>>> import numpy as np
>>> from numpy import linalg as LA
>>> np.set_printoptions(precision=2, suppress=True, linewidth=160, floatmode="fixed")
>>> tidy = lambda a: np.round(a, 2) + 0
>>> J = np.load("out12.npy")
>>> J
array([[-3, -3, -6, -9],
       [-3, -3, -6, -9],
       [-3, -3, -6, -9]])
>>> A2 = np.array([[0, 0], [2, 1], [2, 1], [2, 0]])
>>> np.einsum("ij,ij->i", J, J)
array([135, 135, 135])
>>> J @ A2
array([[-36,  -9],
       [-36,  -9],
       [-36,  -9]])
>>> U, sig, vt = LA.svd(J)
>>> np.argmax(sig[:-1] / (sig[1:] + 1e-6)) + 1
np.int64(1)
>>> A2 = U[:, :1] @ np.diag(sig[:1]) @ vt[:1]
>>> LA.matrix_rank(J, rtol=0.05)
np.int64(1)
>>> tidy(LA.norm(J - A2) / LA.norm(J))
np.float64(0.0)
>>> tidy(A2)
array([[-3.00, -3.00, -6.00, -9.00],
       [-3.00, -3.00, -6.00, -9.00],
       [-3.00, -3.00, -6.00, -9.00]])
>>> tidy(np.abs(J - A2).max())
np.float64(0.0)
>>> rk = LA.matrix_rank(J)
>>> rk
np.int64(1)
>>> N = LA.svd(J)[2][rk:].T
>>> N.shape
(4, 3)
>>> U, sig, vt = LA.svd(J)
>>> evecs = vt[:(sig > 1e-8).sum()]
>>> rng = np.random.default_rng(491)
>>> x0 = J[1] + 4 * J[0] + rng.integers(2) * np.eye(4)[3]
>>> x0
array([-15.00, -15.00, -30.00, -45.00])
>>> np.allclose(evecs.T @ evecs @ x0, x0)
True
>>> LA.matrix_rank(np.vstack([J, x0]))
np.int64(1)
>>> A2 = np.array([[2, 2, 0], [-2, 1, 1], [-1, -1, 2], [-1, 0, -1]])
>>> basis = np.array([[9, 5, 2, 7], [8, 5, 2, 5], [2, 2, 1, 2]])
>>> A = A2 @ basis
>>> A
array([[ 34,  20,   8,  24],
       [ -8,  -3,  -1,  -7],
       [-13,  -6,  -2,  -8],
       [-11,  -7,  -3,  -9]])
>>> W1 = np.array([[-1, -2, -2, 0, -1],
...     [0, 0, 0, 0, 0],
...     [2, 0, 0, 0, 1],
...     [-2, 1, 1, -2, -2]])
>>> c = np.array([0, 1, 1, 0, 0])
>>> act = np.maximum(A @ W1 + c, 0)
>>> LA.matrix_rank(act)
np.int64(3)
>>> basis = np.array([[-2, 4, 7], [2, -9, -5], [4, -6, -5], [6, 7, -6], [-8, 0, -2]])
>>> act @ basis
array([[   0,    0,    0],
       [ -64,   28,  -86],
       [ -56,  -73, -165],
       [ -62,    8, -139]])
>>> W1 @ basis
array([[ -2,  26,  15],
       [  0,   0,   0],
       [-12,   8,  12],
       [ 14, -37,  -8]])
